% python3 -q
>>> import numpy as np
>>> np.set_printoptions(precision=1, suppress=True, linewidth=100)
>>> feats = np.load("w.npy")
>>> feats
array([[ 10.3,   5.7,  15.5,   1.3,  -4.4],
       [  5.4,  -7.5,  -8.9,   5.6, -14.2],
       [ 12.1,   2.8,  11.8,   3.5,  -9.7],
       [  4.8,   8.5,  16.7,  -2.1,   4.6],
       [-12. ,  -3.1, -12.2,  -3.3,   9.3],
       [-11.7,   2. ,  -3.6,  -5.5,  14.7],
       [ -9.5,  -6.4, -16.1,  -0.7,   2.8],
       [  3.2,  -8.2, -11.5,   5.1, -12.8],
       [  3.9,  -8. , -10.7,   5.3, -13.3],
       [  7.6,  -6.3,  -5.7,   6. , -15.3],
       [ -4.8,  -8.5, -16.7,   2.1,  -4.6],
       [ 12.4,   0.7,   8.6,   4.5, -12.3],
       [ -7.6,   6.3,   5.8,  -6. ,  15.3],
       [ -3. ,   8.3,  11.7,  -5.1,  12.6],
       [ 12.3,   2. ,  10.6,   3.9, -10.8],
       [  9.7,   6.2,  16. ,   0.9,  -3.2],
       [ -3.5,   8.2,  11.2,  -5.2,  13. ],
       [-10.6,   3.8,  -0.2,  -5.9,  15.5],
       [ 11.4,   4.4,  14. ,   2.4,  -7.1],
       [ 10.1,   5.9,  15.7,   1.2,  -4. ],
       [ -3.2,  -8.7, -16.2,   2.9,  -6.6],
       [ 11.5,  -2.3,   3.1,   5.6, -14.8],
       [-12.4,  -0.8,  -8.7,  -4.5,  12.3],
       [ -6.6,   6.9,   7.3,  -5.8,  14.9]])
>>> r = np.linalg.matrix_rank(feats)
>>> r
np.int64(2)
>>> null = np.linalg.svd(feats)[2][r:].T
>>> [int(np.linalg.matrix_rank(feats[:i])) for i in range(1, len(feats) + 1)]
[1, 2, 2, 2, 2, 2, 2, 2, 2, 2, 2, 2, 2, 2, 2, 2, 2, 2, 2, 2, 2, 2, 2, 2]
>>> [int(np.linalg.matrix_rank(np.delete(feats, i, axis=0))) for i in range(24)]
[2, 2, 2, 2, 2, 2, 2, 2, 2, 2, 2, 2, 2, 2, 2, 2, 2, 2, 2, 2, 2, 2, 2, 2]
>>> np.round(null @ null.T, 1) + 0
array([[ 0.6,  0. , -0.3, -0.1,  0.4],
       [ 0. ,  0.8, -0.3,  0.1, -0.2],
       [-0.3, -0.3,  0.3,  0. , -0.1],
       [-0.1,  0.1,  0. ,  0.9,  0.2],
       [ 0.4, -0.2, -0.1,  0.2,  0.4]])
>>> null.shape
(5, 3)
>>> D = np.linalg.norm(feats[:, None] - feats[None], axis=-1)
>>> D[:5, :5]
array([[ 0. , 30.2,  7.7, 11.5, 39.4],
       [30.2,  0. , 24.6, 36.5, 31.1],
       [ 7.7, 24.6,  0. , 18.7, 40. ],
       [11.5, 36.5, 18.7,  0. , 35.7],
       [39.4, 31.1, 40. , 35.7,  0. ]])
>>> np.linalg.matrix_rank(D ** 2)
np.int64(3)
>>> D.mean(axis=1).argmax()
np.int64(6)
>>> A2 = feats / np.linalg.norm(feats, axis=1, keepdims=True)
>>> G = A2 @ A2.T
>>> np.argwhere(np.triu(np.abs(G) > 0.95, 1))
array([[ 0,  6],
       [ 0, 15],
       [ 0, 18],
       [ 0, 19],
       [ 1,  7],
       [ 1,  8],
       [ 1,  9],
       [ 1, 12],
       [ 1, 13],
       [ 1, 16],
       [ 1, 23],
       [ 2,  4],
       [ 2, 11],
       [ 2, 14],
       [ 2, 18],
       [ 2, 22],
       [ 3, 10],
       [ 3, 20],
       [ 4, 11],
       [ 4, 14],
       [ 4, 18],
       [ 4, 22],
       [ 5, 11],
       [ 5, 17],
       [ 5, 21],
       [ 6, 15],
       [ 6, 18],
       [ 6, 19],
       [ 7,  8],
       [ 7, 13],
       [ 7, 16],
       [ 7, 23],
       [ 8, 13],
       [ 8, 16],
       [ 8, 23],
       [ 9, 12],
       [ 9, 23],
       [10, 20],
       [11, 14],
       [11, 22],
       [12, 23],
       [13, 16],
       [13, 23],
       [14, 18],
       [14, 22],
       [15, 18],
       [15, 19],
       [16, 23],
       [17, 21],
       [18, 19]])
>>> G[12].round(1) + 0
array([-0.1, -1. , -0.4,  0.5,  0.4,  0.8,  0. , -0.9, -0.9, -1. , -0.5, -0.6,  1. ,  0.9, -0.5,
        0. ,  0.9,  0.9, -0.3,  0. , -0.6, -0.9,  0.6,  1. ])
>>> G = np.cov(feats, rowvar=False)
>>> G
array([[ 83. ,   4.9,  57.6,  30.3, -82.4],
       [  4.9,  38.2,  65.2, -16. ,  38.2],
       [ 57.6,  65.2, 140.9,  -8. ,  13.1],
       [ 30.3, -16. ,  -8. ,  19.5, -50.4],
       [-82.4,  38.2,  13.1, -50.4, 130.8]])
>>> G.shape
(5, 5)
>>> feats.std(axis=0)
array([ 8.9,  6. , 11.6,  4.3, 11.2])
>>> np.argwhere(np.triu(np.abs(np.corrcoef(feats.T)) > 0.8, 1))
array([[1, 2],
       [3, 4]])
>>> np.median(feats, axis=0)
array([ 3.6,  2. ,  4.5,  1.3, -4.2])
>>> np.argsort(-np.linalg.norm(G, axis=0).round(6), kind="stable")[:3]
array([4, 2, 0])
>>> np.linalg.cond(G) > 100
np.True_
>>> round(np.linalg.norm(G, 2) / np.linalg.norm(G), 1)
np.float64(0.7)
>>> np.linalg.matrix_rank(G, rtol=0.1)
np.int64(2)
>>> mat = np.load("m.npy")
>>> mat
array([[ 8, -4, 12, 16,  4],
       [ 0,  0,  0,  0,  0],
       [ 8, -4, 12, 16,  4]])
>>> r = np.linalg.matrix_rank(mat)
>>> r
np.int64(1)
>>> null = np.linalg.svd(mat)[2][r:].T
>>> [int(np.linalg.matrix_rank(mat[:, :j + 1])) for j in range(5)]
[1, 1, 1, 1, 1]
>>> np.allclose(mat @ null, 0)
True
>>> np.round(mat @ null, 1) + 0
array([[0., 0., 0., 0.],
       [0., 0., 0., 0.],
       [0., 0., 0., 0.]])
>>> np.linalg.matrix_rank(mat.T @ mat), np.linalg.matrix_rank(mat @ mat.T)
(np.int64(1), np.int64(1))
>>> null.shape
(5, 4)
>>> mat @ np.linalg.pinv(mat) @ mat
array([[ 8., -4., 12., 16.,  4.],
       [ 0.,  0.,  0.,  0.,  0.],
       [ 8., -4., 12., 16.,  4.]])
>>> np.linalg.lstsq(mat[:-1].T, mat[-1])[2]
np.int32(1)
>>> arr = np.load("sample19.npy")
>>> arr
array([[ 1.2,  0.2, -0.6,  1.6, -0.2, -2.3],
       [ 0.2,  0.4,  1.6,  2.6,  0.5,  1.2],
       [-0.6,  1.6,  0.8, -0.8, -2.1, -0.3],
       [ 1.6,  2.6, -0.8, -1.6,  0.5,  1.3],
       [-0.2,  0.5, -2.1,  0.5, -0.4,  0.5],
       [-2.3,  1.2, -0.3,  1.3,  0.5, -4.4]])
>>> np.all(np.linalg.eigvalsh(arr) > 0)
np.False_
>>> [round(float(np.linalg.det(arr[:i, :i])), 2) + 0 for i in range(1, 7)]
[1.2, 0.44, -3.25, 8.86, 73.35, -852.99]
>>> evals, V = np.linalg.eigvalsh(arr)
Traceback (most recent call last):
  File "<python-input-45>", line 1, in <module>
    evals, V = np.linalg.eigvalsh(arr)
    ^^^^^^^^
ValueError: too many values to unpack (expected 2)
>>> evals, V = np.linalg.eigh(arr)
>>> np.linalg.eigvalsh(arr @ arr)
array([ 4. ,  4. ,  8.7,  9.2, 16. , 35.7])
>>> np.linalg.svd(arr, compute_uv=False)
array([6. , 4. , 3. , 2.9, 2. , 2. ])
>>> np.round(V.T @ arr @ V, 1) + 0
array([[-6. ,  0. ,  0. ,  0. ,  0. ,  0. ],
       [ 0. , -4. ,  0. ,  0. ,  0. ,  0. ],
       [ 0. ,  0. , -2. ,  0. ,  0. ,  0. ],
       [ 0. ,  0. ,  0. ,  2. ,  0. ,  0. ],
       [ 0. ,  0. ,  0. ,  0. ,  2.9,  0. ],
       [ 0. ,  0. ,  0. ,  0. ,  0. ,  3. ]])
>>> V @ np.diag(evals) @ V.T
array([[ 1.2,  0.2, -0.6,  1.6, -0.2, -2.3],
       [ 0.2,  0.4,  1.6,  2.6,  0.5,  1.2],
       [-0.6,  1.6,  0.8, -0.8, -2.1, -0.3],
       [ 1.6,  2.6, -0.8, -1.6,  0.5,  1.3],
       [-0.2,  0.5, -2.1,  0.5, -0.4,  0.5],
       [-2.3,  1.2, -0.3,  1.3,  0.5, -4.4]])
>>> np.round(evals.sum(), 1), np.trace(arr)
(np.float64(-4.0), np.float64(-4.0))
>>> W0 = np.loadtxt("case4.csv", delimiter=",")
>>> W0
array([[ 4.,  0., -2.,  0.,  4., -4.],
       [ 0.,  0.,  0.,  0.,  0.,  0.],
       [ 6.,  0., -3.,  0.,  6., -6.],
       [ 6.,  0., -3.,  0.,  6., -6.],
       [ 0.,  0.,  0.,  0.,  0.,  0.]])
>>> r = np.linalg.matrix_rank(W0)
>>> r
np.int64(1)
>>> null = np.linalg.svd(W0)[2][r:].T
>>> np.allclose(W0 @ null, 0)
True
>>> [int(np.linalg.matrix_rank(np.delete(W0, i, axis=0))) for i in range(5)]
[1, 1, 1, 1, 1]
>>> np.linalg.matrix_rank(W0.T @ W0), np.linalg.matrix_rank(W0 @ W0.T)
(np.int64(1), np.int64(1))
>>> [int(np.linalg.matrix_rank(W0[:, :j + 1])) for j in range(6)]
[1, 1, 1, 1, 1, 1]
>>> np.linalg.matrix_rank(W0, rtol=0.1)
np.int64(1)
>>> W1 = np.array([[5, 4], [3, 3], [5, 2], [3, 1], [2, 2], [4, 4]])
>>> c = np.array([1, 1])
>>> H = np.maximum(W0 @ W1 + c, 0)
>>> np.linalg.matrix_rank(H)
np.int64(2)
>>> (H > 0).mean(axis=0)
array([1., 1.])
>>> W2 = np.array([[-4, -5, -2], [-2, 1, 9]])
>>> (H @ W2).round(6).argmax(axis=1)
array([2, 2, 2, 2, 2])
>>> H @ W2
array([[-22., -10.,  39.],
       [ -6.,  -4.,   7.],
       [-30., -13.,  55.],
       [-30., -13.,  55.],
       [ -6.,  -4.,   7.]])
>>> Uu, sig = np.linalg.svd(W0)
Traceback (most recent call last):
  File "<python-input-70>", line 1, in <module>
    Uu, sig = np.linalg.svd(W0)
    ^^^^^^^
ValueError: too many values to unpack (expected 2)
>>> Uu, sig, VT = np.linalg.svd(W0, full_matrices=False)
>>> np.round(VT @ VT.T, 1) + 0
array([[1., 0., 0., 0., 0.],
       [0., 1., 0., 0., 0.],
       [0., 0., 1., 0., 0.],
       [0., 0., 0., 1., 0.],
       [0., 0., 0., 0., 1.]])
>>> np.abs(VT[0])
array([0.6, 0. , 0.3, 0. , 0.6, 0.6])
>>> np.cumsum(sig ** 2) / np.sum(sig ** 2)
array([1., 1., 1., 1., 1.])
>>> np.abs(Uu[:, 0]).round(6).argmax()
np.int64(2)
>>> np.round(Uu.T @ W0 @ VT.T, 1) + 0
array([[16.9,  0. ,  0. ,  0. ,  0. ],
       [ 0. ,  0. ,  0. ,  0. ,  0. ],
       [ 0. ,  0. ,  0. ,  0. ,  0. ],
       [ 0. ,  0. ,  0. ,  0. ,  0. ],
       [ 0. ,  0. ,  0. ,  0. ,  0. ]])
>>> np.round(sig / sig[0], 1) + 0
array([1., 0., 0., 0., 0.])
>>> np.allclose(Uu * sig @ VT, W0)
True
>>> np.round(Uu.T @ Uu, 1) + 0
array([[1., 0., 0., 0., 0.],
       [0., 1., 0., 0., 0.],
       [0., 0., 1., 0., 0.],
       [0., 0., 0., 1., 0.],
       [0., 0., 0., 0., 1.]])
>>> Uu.shape, sig.shape, VT.shape
((5, 5), (5,), (5, 6))
>>> F = np.load("dump.npy")
>>> F
array([[ 4,  4,  4,  4,  4,  4,  4],
       [ 4,  8,  8,  8,  8,  8,  8],
       [ 4,  8, 12, 12, 12, 12, 12],
       [ 4,  8, 12, 16, 16, 16, 16],
       [ 4,  8, 12, 16, 20, 20, 20],
       [ 4,  8, 12, 16, 20, 24, 24],
       [ 4,  8, 12, 16, 20, 24, 28]])
>>> # symmetric
>>> def softmax(z):
...     e = np.exp(z - z.max(axis=-1, keepdims=True))
...     return e / e.sum(axis=-1, keepdims=True)
... 
>>> np.round(softmax(F[3]), 1) + 0
array([0. , 0. , 0. , 0.2, 0.2, 0.2, 0.2])
>>> np.round(softmax(F[3] + 2), 1) + 0
array([0. , 0. , 0. , 0.2, 0.2, 0.2, 0.2])
>>> np.round(softmax(10 * F[3]), 1) + 0
array([0. , 0. , 0. , 0.2, 0.2, 0.2, 0.2])
>>> S = F @ F.T / np.sqrt(7)
>>> softmax(S).round(6).argmax(axis=1)
array([6, 6, 6, 6, 6, 6, 6])
>>> softmax(S)[3] @ F
array([ 4.,  8., 12., 16., 20., 24., 28.])
